$ python3 -q
>>> import numpy as np
>>> np.set_printoptions(precision=3, suppress=True, linewidth=160, legacy="1.25")
>>> data = np.load("out6.npy")
>>> data
array([[ 1, -1, -1,  1,  1, -1, -1,  1],
       [ 1,  1,  1,  1,  1,  1,  1,  1],
       [ 1,  1, -1, -1, -1, -1,  1,  1],
       [ 1, -1, -1,  1, -1,  1,  1, -1]])
>>> Y = data / np.linalg.norm(data, axis=1, keepdims=True)
>>> G = Y @ Y.T
>>> np.degrees(np.arccos(np.clip(G[3, 0], -1, 1)))
90.0
>>> G.round(3) + 0
array([[1., 0., 0., 0.],
       [0., 1., 0., 0.],
       [0., 0., 1., 0.],
       [0., 0., 0., 1.]])
>>> (np.abs(G) > 0.9).astype(int)
array([[1, 0, 0, 0],
       [0, 1, 0, 0],
       [0, 0, 1, 0],
       [0, 0, 0, 1]])
>>> print(np.linalg.norm(Y, axis=1))
[1. 1. 1. 1.]
>>> print(np.argwhere(np.triu(np.abs(G) > 0.95, 1)))
[]
>>> x = np.array([1, 3, 2, 1, 2, 3, 3, 3])
>>> a = np.maximum(data @ x, 0)
>>> data * (a > 1e-9)[:, None]
array([[ 0,  0,  0,  0,  0,  0,  0,  0],
       [ 1,  1,  1,  1,  1,  1,  1,  1],
       [ 1,  1, -1, -1, -1, -1,  1,  1],
       [ 0,  0,  0,  0,  0,  0,  0,  0]])
>>> a
array([ 0, 18,  2,  0])
>>> data.T @ a
array([20, 20, 16, 16, 16, 16, 20, 20])
>>> Y = np.array([[4, 6], [4, 3], [3, 2], [2, 8], [2, 2], [6, 0], [8, 5], [5, 6]])
>>> np.einsum("ik,kj->ji", data, Y)
array([[-8, 34,  8,  6],
       [12, 32,  8,  6]])
>>> Y.T @ data.T
array([[-8, 34,  8,  6],
       [12, 32,  8,  6]])
>>> print(np.linalg.matrix_rank(np.vstack([data, Y.T])))
6
>>> np.vstack([data, Y.T]).shape
(6, 8)
>>> W1 = np.array([[5, 5], [0, 5], [0, 4], [4, 4], [4, 1], [3, 1], [3, 0], [2, 2]])
>>> coef = np.array([-2, -1])
>>> H = np.maximum(data @ W1 + coef, 0)
>>> H
array([[ 7,  1],
       [19, 21],
       [ 0,  1],
       [ 7,  0]])
>>> np.linalg.matrix_rank(H)
2
>>> Z = np.array([[2, 9, 5], [6, 3, 0]])
>>> (H @ Z).round(6).argmax(axis=1)
array([1, 1, 0, 1])
>>> X = -2 * np.eye(5) + np.eye(5, k=1)
>>> print(X)
[[-2.  1.  0.  0.  0.]
 [ 0. -2.  1.  0.  0.]
 [ 0.  0. -2.  1.  0.]
 [ 0.  0.  0. -2.  1.]
 [ 0.  0.  0.  0. -2.]]
>>> # triangular
>>> O, evecs = np.linalg.qr(X[:, :1])[0], np.linalg.qr(X[:, 1:])[0]
>>> sig = np.linalg.svd(O.T @ evecs, compute_uv=False)
>>> print(sig)
[0.499]
>>> np.round(np.linalg.norm(O @ O.T - evecs @ evecs.T, 2), 3)
1.0
>>> np.degrees(np.arccos(sig.clip(0, 1)))
array([60.049])
>>> U, sig, vt = np.linalg.svd(X, full_matrices=False)
>>> sig
array([2.899, 2.607, 2.164, 1.645, 1.19 ])
>>> np.round(vt @ vt.T, 3) + 0
array([[1., 0., 0., 0., 0.],
       [0., 1., 0., 0., 0.],
       [0., 0., 1., 0., 0.],
       [0., 0., 0., 1., 0.],
       [0., 0., 0., 0., 1.]])
>>> print(round(float(np.sqrt((sig ** 2).sum())), 3), round(np.linalg.norm(X), 3))
4.899 4.899
>>> print(U.shape, sig.shape, vt.shape)
(5, 5) (5,) (5, 5)
>>> np.round(U.T @ U, 3) + 0
array([[1., 0., 0., 0., 0.],
       [0., 1., 0., 0., 0.],
       [0., 0., 1., 0., 0.],
       [0., 0., 0., 1., 0.],
       [0., 0., 0., 0., 1.]])
>>> sig / sig[0]
array([1.   , 0.899, 0.746, 0.568, 0.41 ])
>>> (sig > 1e-8).sum()
5
>>> print(np.abs(vt[0]))
[0.215 0.474 0.591 0.531 0.312]
>>> np.abs(U[:, 0]).round(6).argmax()
2
>>> np.cumsum(sig ** 2) / np.sum(sig ** 2)
array([0.35 , 0.633, 0.828, 0.941, 1.   ])
>>> np.allclose(U * sig @ vt, X)
True
>>> mat = np.abs(np.array([[-9, -2, 9, 4, -8, -7, -8, 8],
...     [0, -1, 0, -6, -8, 3, 0, 7],
...     [-7, 8, -1, -9, 0, 2, -3, 9],
...     [0, 6, -2, -6, 4, 8, 5, -7],
...     [4, 5, 5, -7, 2, -9, -6, -4],
...     [-8, -7, -9, -3, 9, -4, -2, -3],
...     [-5, 5, 9, 0, 7, 8, 1, -7],
...     [3, 9, 0, 5, 7, 7, -5, 8]])) + np.eye(8)
>>> mat = mat / mat.sum(axis=1, keepdims=True)
>>> print(mat)
[[0.179 0.036 0.161 0.071 0.143 0.125 0.143 0.143]
 [0.    0.077 0.    0.231 0.308 0.115 0.    0.269]
 [0.175 0.2   0.05  0.225 0.    0.05  0.075 0.225]
 [0.    0.154 0.051 0.179 0.103 0.205 0.128 0.179]
 [0.093 0.116 0.116 0.163 0.07  0.209 0.14  0.093]
 [0.174 0.152 0.196 0.065 0.196 0.109 0.043 0.065]
 [0.116 0.116 0.209 0.    0.163 0.186 0.047 0.163]
 [0.067 0.2   0.    0.111 0.156 0.156 0.111 0.2  ]]
>>> # row-stochastic, so 1 is an eigenvalue
>>> mat @ np.ones(8)
array([1., 1., 1., 1., 1., 1., 1., 1.])
>>> pr = np.eye(8)[2]
>>> for _ in range(7):
...     pr = pr @ mat
...     print(pr.round(3))
... 
[0.175 0.2   0.05  0.225 0.    0.05  0.075 0.225]
[0.072 0.128 0.068 0.139 0.167 0.148 0.088 0.191]
[0.089 0.138 0.089 0.133 0.148 0.153 0.088 0.162]
[0.093 0.135 0.091 0.134 0.149 0.148 0.086 0.164]
[0.093 0.135 0.091 0.134 0.147 0.148 0.087 0.165]
[0.093 0.135 0.091 0.134 0.148 0.148 0.087 0.165]
[0.093 0.135 0.091 0.134 0.148 0.148 0.087 0.165]
